$ python3 -q
>>> import numpy as np
>>> import numpy.linalg as la
>>> np.set_printoptions(precision=4, suppress=True, linewidth=100)
>>> def rd(a):
...     return np.round(a, 4) + 0
... 
>>> feats = np.loadtxt("dump.csv", delimiter=",")
>>> feats
array([[  1.1657,   0.4408,   0.4767],
       [ -4.5231,  -0.6443,  -3.1355],
       [  0.8006,  -0.5089,   0.2899],
       [  3.633 ,   0.1532,   1.8588],
       [-17.826 ,   0.0433, -11.4633],
       [-11.7343,  -0.0085,  -7.3743],
       [-14.2086,  -0.1145,  -9.3704],
       [ 14.9855,   0.3639,   9.0068],
       [ -0.2453,   0.2799,   0.6154],
       [ 15.4228,  -0.2981,   9.3424],
       [ -0.7451,   0.3264,  -0.2284],
       [ 17.5202,   0.4046,  10.4274],
       [  3.5054,   0.6582,   1.7329],
       [ -3.0489,   0.1544,  -2.0854],
       [  9.4154,  -0.2567,   5.9017],
       [  4.1002,  -0.229 ,   3.0544],
       [ -5.713 ,  -0.1906,  -3.4913],
       [  3.4391,  -0.0329,   2.7924],
       [ 10.1526,  -0.3762,   6.494 ],
       [  5.426 ,   0.4123,   3.4049],
       [  9.4931,  -0.0577,   6.0943],
       [-17.1284,  -0.0186, -10.4965],
       [  4.2691,   0.1814,   2.9538]])
>>> C2 = np.cov(feats, rowvar=False)
>>> rd(np.corrcoef(feats[:, 2], feats[:, 1])[0, 1])
np.float64(0.13)
>>> np.argsort(-feats.std(axis=0).round(6), kind="stable")
array([0, 2, 1])
>>> np.median(feats, axis=0)
array([ 3.4391, -0.0085,  1.7329])
>>> C2.shape
(3, 3)
>>> np.argwhere(np.triu(np.abs(np.corrcoef(feats.T)) > 0.8, 1))
array([[0, 2]])
>>> rd(feats.std(axis=0))
array([9.633 , 0.3242, 6.0209])
>>> rd(np.corrcoef(feats.T))
array([[1.    , 0.1357, 0.9983],
       [0.1357, 1.    , 0.13  ],
       [0.9983, 0.13  , 1.    ]])
>>> rd(np.polyfit(feats[:, 2], feats[:, 1], 1))
array([0.007 , 0.0246])
>>> D = la.norm(feats[:, None] - feats[None], axis=-1)
>>> rd(D[:5, :5])
array([[ 0.    ,  6.8255,  1.0345,  2.8426, 22.4367],
       [ 6.8255,  0.    ,  6.3319,  9.5969, 15.7096],
       [ 1.0345,  6.3319,  0.    ,  3.3049, 22.0316],
       [ 2.8426,  9.5969,  3.3049,  0.    , 25.2582],
       [22.4367, 15.7096, 22.0316, 25.2582,  0.    ]])
>>> np.unravel_index(D.round(6).argmax(), D.shape)
(np.int64(4), np.int64(11))
>>> D.shape
(23, 23)
>>> W0 = np.load("data.npy")
>>> rd(W0)
array([[ 0.8018,  0.2817, -0.527 ],
       [-0.5345,  0.7325, -0.4216],
       [-0.2673, -0.6198, -0.7379]])
>>> u = np.array([-3, -1])
>>> rd(np.array([np.convolve(row, u, "same") for row in W0]))
array([[-2.4054, -1.6469,  1.2994],
       [ 1.6036, -1.6629,  0.5324],
       [ 0.8018,  2.1266,  2.8334]])
>>> rd(np.convolve(W0[1], u))
array([ 1.6036, -1.6629,  0.5324,  0.4216])
>>> rd(np.cross(W0[1, :3], W0[2, :3]))
array([-0.8018, -0.2817,  0.527 ])
>>> data = np.load("w.npy")
>>> data
array([[1. , 0. ],
       [0.5, 0.5]])
>>> # rows sum to 1
>>> x0 = np.array([-3, -3])
>>> y = data @ x0
>>> c, lr = np.zeros(2), 1 / la.norm(data, 2) ** 2
>>> for i in range(10):
...     c -= lr * data.T @ (data @ c - y)
...     if i % 2 == 0: print(i, round(la.norm(data @ c - y), 4))
... 
0 0.8325
2 0.6073
4 0.443
6 0.3232
8 0.2358
>>> rd(la.cond(data))
np.float64(2.618)
>>> def softmax(z):
...     e = np.exp(z - z.max(axis=-1, keepdims=True))
...     return e / e.sum(axis=-1, keepdims=True)
... 
>>> softmax(data[1])
array([0.5, 0.5])
>>> softmax(data[1] + -2)
array([0.5, 0.5])
>>> S = data @ data.T / np.sqrt(2)
>>> softmax(S)[1] @ data
array([0.75, 0.25])
>>> softmax(S + np.triu(np.full(S.shape, -np.inf), 1))
array([[1. , 0. ],
       [0.5, 0.5]])
>>> rd(softmax(S))
array([[0.5875, 0.4125],
       [0.5   , 0.5   ]])
>>> J = np.load("mat.npy")
>>> J
array([[ 0,  1],
       [-1,  0]])
>>> x0 = np.array([-2, 2])
>>> rd(la.eigvals(J).real)
array([0., 0.])
>>> x0 @ J @ x0
np.int64(0)
>>> rd(la.det(J))
np.float64(1.0)
>>> q = la.solve(np.eye(2) - J, np.eye(2) + J)
>>> rd(la.det(q))
np.float64(1.0)
>>> q @ q.T
array([[1., 0.],
       [0., 1.]])
